$ ipython --no-banner

In [1]: import numpy as np

In [2]: np.set_printoptions(suppress=True, linewidth=140)

In [3]: rd = lambda a: np.round(a, 1) + 0

In [4]: data = np.array([[-1.0, -3.0, -3.0, 2.0, 1.0],
   ...:     [1.0, 2.0, -2.0, 2.0, 3.0],
   ...:     [1.0, -3.0, 2.0, 2.0, 5.0],
   ...:     [2.0, -3.0, -2.0, 3.0, 3.0],
   ...:     [0.0, 0.0, 0.0, 0.0, 2.0]])

In [5]: M2 = np.array([[4, -4, 5], [-4, 5, 0]])

In [6]: Z = np.kron(M2, data)

In [7]: print(rd(np.linalg.norm(Z, 2)), rd(np.linalg.norm(M2, 2) * np.linalg.norm(data, 2)))
85.4 85.4

In [8]: print(Z.shape)
(10, 15)

In [9]: print(np.linalg.matrix_rank(Z))
10

In [10]: G = data.T @ data

In [11]: print(rd(np.linalg.eigvalsh(G)[::-1]))
[84.8 22.1 17.6  3.1  0.4]

In [12]: print(np.trace(G), (data ** 2).sum())
128.0 128.0

In [13]: print(np.diag(G))
[ 7. 31. 21. 21. 48.]

In [14]: O, V = np.linalg.qr(data[:, :3])[0], np.linalg.qr(data[:, 3:])[0]

In [15]: sigma = np.linalg.svd(O.T @ V, compute_uv=False)

In [16]: print(rd(np.degrees(np.arccos(sigma.clip(0, 1)))))
[14.8 48.1]

In [17]: x = np.array([0, 3, 0, -1, 0])

In [18]: print(data @ (2 * x))
[-22.   8. -22. -24.   0.]

In [19]: print(np.sign((data @ x).round(6)))
[-1.  1. -1. -1.  0.]

In [20]: print((data * x).sum(axis=1))
[-11.   4. -11. -12.   0.]

In [21]: A = np.load("dump.npy")

In [22]: print(A)
[[  9.5   2.5   0.9   6.3  -8.7  -0.2]
 [ 10.7   0.1   1.7   5.7  -9.2   0.7]
 [ 10.3  -0.1   1.9   3.5  -8.   -0.7]
 [ 10.9  -0.6   0.3   5.9 -10.8  -0.6]
 [ 10.4   1.1  -2.    5.9 -10.6  -2.2]
 [  8.5   0.5  -1.1   5.2  -9.3  -1. ]
 [ 10.    0.3   0.2   6.1  -9.2  -0.1]
 [  9.5   0.1   0.    4.6  -9.1   1.9]
 [ 13.    1.6   0.4   4.8  -9.7  -0.3]
 [ 10.8   1.6   0.    4.3  -8.1   0. ]
 [  9.4   0.8   0.2   4.  -10.8   2. ]
 [ 11.9  -0.1  -1.1   5.7 -10.4   0.3]
 [  9.4   1.3   0.2   4.5  -9.3   1.6]
 [ 10.4   0.6  -1.4   4.9  -8.6  -0.5]
 [  8.4   0.9  -0.7   5.2 -12.2  -1.3]
 [ 11.9  -1.7  -0.9   6.   -8.1   1. ]
 [ 10.4   0.2   1.1   5.7  -9.   -1.4]
 [  9.8   0.2  -1.5   4.4 -11.5   0.5]
 [  9.8  -0.9   0.4   5.5  -8.2   1.9]
 [  9.7   0.6   0.4   3.3 -10.4  -0.2]
 [  8.9  -0.9   0.2   5.3 -10.6   0.3]
 [  9.5  -0.9   0.1   5.9 -11.1   0.1]
 [ 10.3   0.8  -0.1   6.5 -11.3  -0.7]
 [ 11.5   0.6  -0.2   3.9  -9.6  -0.2]
 [  9.1  -0.6  -1.5   3.4 -11.5  -1.4]
 [  9.    0.7  -0.8   6.  -11.1  -0.8]
 [ 10.1   0.3  -1.3   5.4  -7.7   2. ]]

In [23]: x = np.array([2, 0, -2, 0, -1, 0])

In [24]: rhs = A @ x

In [25]: print(rd(np.linalg.pinv(A) @ A))
[[1. 0. 0. 0. 0. 0.]
 [0. 1. 0. 0. 0. 0.]
 [0. 0. 1. 0. 0. 0.]
 [0. 0. 0. 1. 0. 0.]
 [0. 0. 0. 0. 1. 0.]
 [0. 0. 0. 0. 0. 1.]]

In [26]: print(rd(np.linalg.solve(A.T @ A, A.T @ rhs)))
[ 2.  0. -2.  0. -1.  0.]

In [27]: rng = np.random.default_rng(112618)

In [28]: rhs = rhs + 0.1 * rng.normal(size=27)

In [29]: print(rd(rhs))
[25.9 27.2 24.7 32.  35.5 28.6 28.9 28.1 34.9 29.7 29.2 36.3 27.7 32.1 30.3 33.5 27.6 34.  27.1 28.9 28.  29.9 32.1 33.  32.7 30.6 30.5]

In [30]: b, *_ = np.linalg.lstsq(A, rhs)

In [31]: print(rd(b))
[ 2.  0. -2.  0. -1.  0.]

In [32]: print(b.round())
[ 2.  0. -2.  0. -1.  0.]

In [33]: print(rd(A.T @ (rhs - A @ b)))
[0. 0. 0. 0. 0. 0.]

In [34]: print(rd(np.linalg.norm(rhs - A @ b)))
0.3

In [35]: U, sigma, Vh = np.linalg.svd(A)

In [36]: print(rd(sigma))
[78.   7.6  5.5  4.8  4.6  4.2]

In [37]: M2 = U[:, :1] @ np.diag(sigma[:1]) @ Vh[:1]

In [38]: print(rd(np.linalg.norm(A - M2) / np.linalg.norm(A)))
0.2

In [39]: print(rd(np.linalg.norm(A - M2, 2)), rd(sigma[1]))
7.6 7.6

In [40]: print(np.linalg.matrix_rank(A))
6

In [41]: print(np.count_nonzero(A))
159

In [42]: print(np.abs(A).max())
13.0

In [43]: Z = A[[21, 11]].astype(float)

In [44]: for _ in range(7):
    ...:     z = np.linalg.norm(A[:, None] - Z, axis=-1).argmin(axis=1)
    ...:     Z = np.array([A[z == j].mean(axis=0) for j in range(2)])
    ...: 

In [45]: print(z)
[0 0 0 0 1 0 0 0 1 1 0 1 0 1 0 1 0 0 0 0 0 0 0 1 0 0 1]

In [46]: print(rd(Z[1] - Z[0]))
[ 1.6  0.2 -0.9  0.   1.   0. ]

In [47]: print(rd(Z))
[[  9.6   0.3   0.1   5.1 -10.1   0. ]
 [ 11.2   0.5  -0.8   5.1  -9.1   0. ]]

In [48]: K = np.maximum(np.array([[-2, -1, 0],
    ...:     [2, 1, 2],
    ...:     [-1, 3, -1],
    ...:     [2, -2, 1],
    ...:     [3, -1, 2],
    ...:     [-1, 0, 2],
    ...:     [-2, 1, 1],
    ...:     [-3, -1, -2],
    ...:     [0, -3, 0],
    ...:     [-2, 2, -2],
    ...:     [-1, -3, -1],
    ...:     [-2, -1, -2],
    ...:     [2, -2, -2],
    ...:     [3, -1, -2],
    ...:     [-2, -2, -1],
    ...:     [0, -2, 0],
    ...:     [-1, -2, -1],
    ...:     [3, 3, -3],
    ...:     [2, -3, 0],
    ...:     [0, 1, -1],
    ...:     [2, 3, 3],
    ...:     [-2, 2, 3],
    ...:     [2, 0, 1],
    ...:     [1, -3, -1],
    ...:     [2, 2, 0],
    ...:     [-1, 0, 3],
    ...:     [-3, -3, 0],
    ...:     [0, 0, -2]]) @ np.array([[1, 2, 2, 0, 0], [-1, 1, 2, -2, -1], [-2, 1, 2, 1, 2]]) + np.array([-4, 3, -5, 3, 5]), 0)

In [49]: print(K)
[[ 0  0  0  5  6]
 [ 0 10  5  3  8]
 [ 0  3  0  0  0]
 [ 0  6  0  8  9]
 [ 0 10  3  7 10]
 [ 0  3  0  5  9]
 [ 0  1  0  2  6]
 [ 0  0  0  3  2]
 [ 0  0  0  9  8]
 [ 0  0  0  0  0]
 [ 0  0  0  8  6]
 [ 0  0  0  3  2]
 [ 4  3  0  5  3]
 [ 4  6  0  3  2]
 [ 0  0  0  6  5]
 [ 0  1  0  7  7]
 [ 0  0  0  6  5]
 [ 2  9  1  0  0]
 [ 1  4  0  9  8]
 [ 0  3  0  0  2]
 [ 0 13 11  0  8]
 [ 0  4  1  2  9]
 [ 0  8  1  4  7]
 [ 2  1  0  8  6]
 [ 0  9  3  0  3]
 [ 0  4  0  6 11]
 [ 0  0  0  9  8]
 [ 0  1  0  1  1]]

In [50]: M2 = np.c_[K[:, :1] @ np.array([[2]]), np.array([5, 0, -1, 0, -2, -4, -4, 0, -1, 5, 1, -5, 3, 1, 2, -5, 1, 3, -3, -3, 1, 5, -3, -1, 2, 0, 5, -3])]

In [51]: print(M2)
[[ 0  5]
 [ 0  0]
 [ 0 -1]
 [ 0  0]
 [ 0 -2]
 [ 0 -4]
 [ 0 -4]
 [ 0  0]
 [ 0 -1]
 [ 0  5]
 [ 0  1]
 [ 0 -5]
 [ 8  3]
 [ 8  1]
 [ 0  2]
 [ 0 -5]
 [ 0  1]
 [ 4  3]
 [ 2 -3]
 [ 0 -3]
 [ 0  1]
 [ 0  5]
 [ 0 -3]
 [ 4 -1]
 [ 0  2]
 [ 0  0]
 [ 0  5]
 [ 0 -3]]

In [52]: print(rd(np.linalg.lstsq(K, M2[:, 0])[0]))
[2. 0. 0. 0. 0.]

In [53]: print(np.linalg.matrix_rank(M2))
2

In [54]: print(rd(np.linalg.norm(M2 - K @ np.linalg.lstsq(K, M2)[0], axis=0)))
[ 0.  15.3]

In [55]: x = np.array([-1, -1])

In [56]: print((M2 @ x).argmax())
11

In [57]: print(M2 @ np.ones(2))
[ 5.  0. -1.  0. -2. -4. -4.  0. -1.  5.  1. -5. 11.  9.  2. -5.  1.  7. -1. -3.  1.  5. -3.  3.  2.  0.  5. -3.]

In [58]: print(np.linalg.norm(M2 @ x) <= np.linalg.norm(M2, 2) * np.linalg.norm(x) + 1e-9)
True

In [59]: print(M2 @ (2 * x))
[-10   0   2   0   4   8   8   0   2 -10  -2  10 -22 -18  -4  10  -2 -14   2   6  -2 -10   6  -6  -4   0 -10   6]

In [60]: print(M2 * x)
[[ 0 -5]
 [ 0  0]
 [ 0  1]
 [ 0  0]
 [ 0  2]
 [ 0  4]
 [ 0  4]
 [ 0  0]
 [ 0  1]
 [ 0 -5]
 [ 0 -1]
 [ 0  5]
 [-8 -3]
 [-8 -1]
 [ 0 -2]
 [ 0  5]
 [ 0 -1]
 [-4 -3]
 [-2  3]
 [ 0  3]
 [ 0 -1]
 [ 0 -5]
 [ 0  3]
 [-4  1]
 [ 0 -2]
 [ 0  0]
 [ 0 -5]
 [ 0  3]]

In [61]: cen = K - K.mean(axis=0)

In [62]: V = np.linalg.svd(cen)[2][:2]

In [63]: M2 = cen - cen @ V.T @ V

In [64]: print(rd(np.linalg.norm(M2) / np.linalg.norm(cen)))
0.3

In [65]: print(rd(np.cov(cen @ V.T, rowvar=False)))
[[20.5  0. ]
 [ 0.  17. ]]

In [66]: W0 = np.load("m.npy")

In [67]: print(W0)
[[-2. -5.]
 [ 0.  3.]]

In [68]: z = rng.permutation(2)

In [69]: print(z)
[1 0]

In [70]: M2 = W0[z][:, z]

In [71]: print(np.trace(M2))
1.0

In [72]: print(rd(np.sort(np.abs(np.linalg.eigvals(M2)))))
[2. 3.]

In [73]: print(rd(np.linalg.det(M2)), rd(np.linalg.det(W0[z])))
-6.0 6.0

In [74]: print(np.diag(M2))
[ 3. -2.]

In [75]: M2 = np.linalg.inv(W0)

In [76]: print(rd(np.linalg.inv(M2)))
[[-2. -5.]
 [ 0.  3.]]

In [77]: print((np.abs(M2) > 1e-9).astype(int))
[[1 1]
 [0 1]]

In [78]: print(rd(np.linalg.slogdet(W0)[0]))
-1.0

In [79]: print(rd(np.linalg.det(W0) * M2))
[[ 3.  5.]
 [ 0. -2.]]

In [80]: print(rd(M2))
[[-0.5 -0.8]
 [ 0.   0.3]]

In [81]: print(rd(np.linalg.eigvals(W0).sum().real))
1.0

In [82]: print(rd(np.linalg.eigvals(W0)))
[-2.  3.]
